$ python3 -q
>>> import numpy as np
>>> np.set_printoptions(suppress=True, linewidth=140)
>>> J = np.load("layer12.npy")
>>> J
array([[0, 0, 1],
       [0, 1, 0],
       [1, 0, 0]])
>>> x0 = np.array([0, -8, -6])
>>> J.T @ (J @ x0)
array([ 0, -8, -6])
>>> np.round(np.linalg.norm(x0), 3), round(np.linalg.norm(J @ x0), 3)
(np.float64(10.0), np.float64(10.0))
>>> round(float(np.linalg.det(J)), 3)
-1.0
>>> [p for p in range(1, 25) if np.allclose(np.linalg.matrix_power(J, p), np.eye(3))]
[2, 4, 6, 8, 10, 12, 14, 16, 18, 20, 22, 24]
>>> np.round(np.linalg.svd(J, compute_uv=False), 3)
array([1., 1., 1.])
>>> J @ J.T
array([[1, 0, 0],
       [0, 1, 0],
       [0, 0, 1]])
>>> np.round(np.linalg.norm(J, axis=0), 3)
array([1., 1., 1.])
>>> J[:, 1] @ J[:, 2]
np.int64(0)
>>> F = np.loadtxt("out17.csv", delimiter=",")
>>> F
array([[-2.614, -0.306, -3.431],
       [-0.984,  1.52 , -1.59 ],
       [ 0.658,  3.122, -0.052],
       [-0.606,  3.143, -1.498],
       [-2.104,  2.858, -3.183],
       [-2.111,  1.133, -3.45 ],
       [-1.367, -0.133, -1.786],
       [ 0.356,  1.554, -0.012],
       [-1.354, -0.205, -1.596],
       [-0.764,  3.102, -1.43 ],
       [-2.216,  1.075, -3.424],
       [-1.992,  2.744, -3.388],
       [-1.054,  1.463, -1.636],
       [ 0.68 ,  3.073,  0.167],
       [-2.669, -0.148, -3.41 ],
       [-2.451, -0.447, -3.331],
       [-0.079, -0.04 , -0.053],
       [-2.608, -0.385, -3.307],
       [-2.336,  1.326, -3.397],
       [-0.883,  1.505, -1.51 ],
       [ 0.02 , -0.108,  0.121],
       [-2.191,  1.309, -3.363],
       [-0.681,  3.114, -1.405],
       [-0.83 ,  3.027, -1.447],
       [ 0.356,  1.586,  0.055],
       [ 0.683,  3.33 ,  0.334],
       [-1.161, -0.285, -1.747]])
>>> Ac = (F - F.mean(axis=0)) / F.std(axis=0)
>>> np.argwhere(np.abs(Ac) > 2)
array([], shape=(0, 2), dtype=int64)
>>> np.round(Ac.std(axis=0), 3)
array([1., 1., 1.])
>>> coef = np.linalg.lstsq(np.delete(Ac, 0, axis=1), Ac[:, 0])[0]
>>> np.abs(coef).argmax()
np.int64(1)
>>> round(1 - np.var(Ac[:, 0] - np.delete(Ac, 0, axis=1) @ coef), 3)
np.float64(0.987)
>>> x0 = np.array([3, 3, 1])
>>> target = F @ x0
>>> np.round(np.linalg.pinv(F) @ F, 3) + 0
array([[1., 0., 0.],
       [0., 1., 0.],
       [0., 0., 1.]])
>>> np.round(np.linalg.solve(F.T @ F, F.T @ target), 3)
array([3., 3., 1.])
>>> rng = np.random.default_rng(98785)
>>> target = target + 0.1 * rng.normal(size=27)
>>> target.round(3)
array([-12.142,   0.02 ,  11.17 ,   6.144,  -0.757,  -6.222,  -6.3  ,   5.656,  -6.081,   5.518,  -6.777,  -1.185,  -0.542,  11.414,
       -11.85 , -11.879,  -0.43 , -12.31 ,  -6.562,   0.248,   0.078,  -5.994,   5.96 ,   4.976,   6.113,  12.146,  -5.916])
>>> coef, *_ = np.linalg.lstsq(F, target)
>>> [round(float(np.linalg.norm(np.linalg.solve(F.T @ F + lam * np.eye(3), F.T @ target))), 2) for lam in (0, 1, 10, 100)]
[4.41, 4.05, 3.64, 1.87]
>>> np.round(F.T @ (target - F @ coef), 3) + 0
array([0., 0., 0.])
>>> coef.round(3)
array([3.16 , 2.953, 0.863])
>>> basis = F[[15, 8]].astype(float)
>>> for _ in range(7):
...     idx = np.linalg.norm(F[:, None] - basis, axis=-1).argmin(axis=1)
...     basis = np.array([F[idx == j].mean(axis=0) for j in range(2)])
... 
>>> idx
array([0, 1, 1, 1, 0, 0, 0, 1, 0, 1, 0, 0, 1, 1, 0, 0, 1, 0, 0, 1, 1, 0, 1, 1, 1, 1, 0])
>>> np.round(basis[1] - basis[0], 3)
array([1.867, 1.443, 2.274])
>>> np.bincount(idx)
array([13, 14])
>>> K = np.load("a.npy")
>>> K.round(3)
array([[-2.915,  0.139, -0.695],
       [ 2.98 , -0.183,  0.294],
       [ 2.007, -0.363, -2.2  ],
       [ 1.317,  0.175,  2.69 ],
       [-0.201, -0.284, -2.98 ],
       [ 2.952, -0.16 ,  0.51 ],
       [ 1.147,  0.195,  2.765],
       [ 2.384, -0.349, -1.788],
       [ 2.363,  0.016,  1.848],
       [ 2.992, -0.205,  0.087],
       [ 1.435, -0.363, -2.61 ],
       [ 0.179,  0.285,  2.981],
       [ 1.858,  0.103,  2.353],
       [-1.848,  0.365,  2.335],
       [-2.633,  0.328,  1.4  ],
       [-2.98 ,  0.183, -0.297],
       [ 0.886,  0.222,  2.857],
       [ 2.976, -0.241, -0.288],
       [-0.728,  0.341,  2.89 ],
       [ 2.523, -0.018,  1.623],
       [ 1.784, -0.366, -2.384],
       [-1.989,  0.364,  2.216],
       [-1.016, -0.209, -2.815],
       [ 2.12 ,  0.061,  2.122],
       [ 2.432, -0.346, -1.722],
       [ 2.743, -0.313, -1.175]])
>>> Ac = K - K.mean(axis=0)
>>> U, sig, Vt = np.linalg.svd(Ac, full_matrices=False)
>>> (np.sign(U[:, 0]) == np.sign(U[0, 0])).astype(int)
array([1, 0, 0, 1, 0, 0, 1, 0, 1, 0, 0, 1, 1, 1, 1, 1, 1, 0, 1, 0, 0, 1, 0, 1, 0, 0])
>>> np.abs(Vt[0]).argmax()
np.int64(2)
>>> np.round(sig ** 2 / (sig ** 2).sum(), 3) + 0
array([0.564, 0.436, 0.   ])
>>> np.round(Ac.mean(axis=0), 3) + 0
array([0., 0., 0.])
>>> Y = K / np.sqrt((K ** 2).mean(axis=1, keepdims=True))
>>> np.linalg.matrix_rank(K - K.mean(axis=1, keepdims=True))
np.int64(2)
>>> dist = np.linalg.norm(K[:, None] - K[None], axis=-1)
>>> np.unravel_index(dist.round(6).argmax(), dist.shape)
(np.int64(1), np.int64(15))
>>> (dist + 1e9 * np.eye(26)).round(6).argmin(axis=1)
array([15,  9, 20,  6, 22,  1,  3, 24, 19,  1, 20, 16, 23, 21, 21,  0,  6,  9, 11,  8,  2, 13,  4, 12,  7, 24])
>>> dist[:5, :5].round(3)
array([[0.   , 5.986, 5.172, 5.419, 3.573],
       [5.986, 0.   , 2.683, 2.938, 4.566],
       [5.172, 2.683, 0.   , 4.967, 2.343],
       [5.419, 2.938, 4.967, 0.   , 5.887],
       [3.573, 4.566, 2.343, 5.887, 0.   ]])
>>> dist.shape
(26, 26)
>>> np.flatnonzero(dist[19] < dist.mean() / 2)
array([ 1,  3,  5,  8,  9, 12, 19, 23])
>>> W0 = np.loadtxt("mat.csv", delimiter=",")
>>> W0
array([[-2.383, -0.001,  0.979],
       [ 1.85 , -4.67 ,  1.399],
       [-0.88 ,  1.228,  1.036],
       [-0.419,  1.372, -0.348],
       [-0.562,  3.854,  1.126],
       [ 1.355, -2.563,  0.983],
       [ 2.519,  1.254, -1.324],
       [-0.146, -0.351, -0.562],
       [ 2.644,  0.627, -1.423],
       [ 0.514,  2.898, -1.821],
       [ 2.19 , -2.836, -2.681],
       [-0.476,  5.09 , -0.679],
       [-0.214, -2.727,  2.   ],
       [-1.401,  2.116, -4.148],
       [ 1.036,  1.049,  2.585],
       [-5.294,  1.28 ,  3.129],
       [-1.409,  1.821, -3.869],
       [ 2.032,  3.891, -0.267],
       [ 3.354, -1.079, -1.035],
       [ 0.022, -2.725,  0.842],
       [-3.427,  1.75 ,  0.824]])
>>> Y = W0 + rng.integers(-2, 3, (21, 2)) @ rng.integers(-2, 3, (2, 3))
>>> Y.round(3)
array([[ -3.383,  -2.001,   6.979],
       [  0.85 ,  -3.67 ,  -4.601],
       [ -0.88 ,   2.228,  -2.964],
       [ -3.419,   0.372,  -2.348],
       [ -0.562,   3.854,   1.126],
       [  3.355,  -2.563,   4.983],
       [  2.519,   2.254,  -5.324],
       [ -0.146,  -2.351,   7.438],
       [  1.644,   0.627,  -3.423],
       [ -1.486,   0.898,   2.179],
       [ -0.81 ,  -4.836,  -0.681],
       [  0.524,   6.09 ,  -2.679],
       [  3.786,  -0.727,   2.   ],
       [ -2.401,   3.116, -10.148],
       [ -0.964,   1.049,  -1.415],
       [ -7.294,   1.28 ,  -0.871],
       [ -3.409,  -0.179,   0.131],
       [  6.032,   5.891,  -0.267],
       [  4.354,  -0.079,  -3.035],
       [ -0.978,  -2.725,  -1.158],
       [ -1.427,   2.75 ,   0.824]])
>>> np.abs(Y - W0).sum(axis=1)
array([ 9.,  8.,  5.,  6.,  0.,  6.,  5., 10.,  3.,  8.,  7.,  4.,  6.,  8.,  6.,  6.,  8.,  6.,  4.,  3.,  3.])
>>> np.linalg.matrix_rank(Y - W0, tol=1e-8)
np.int64(2)
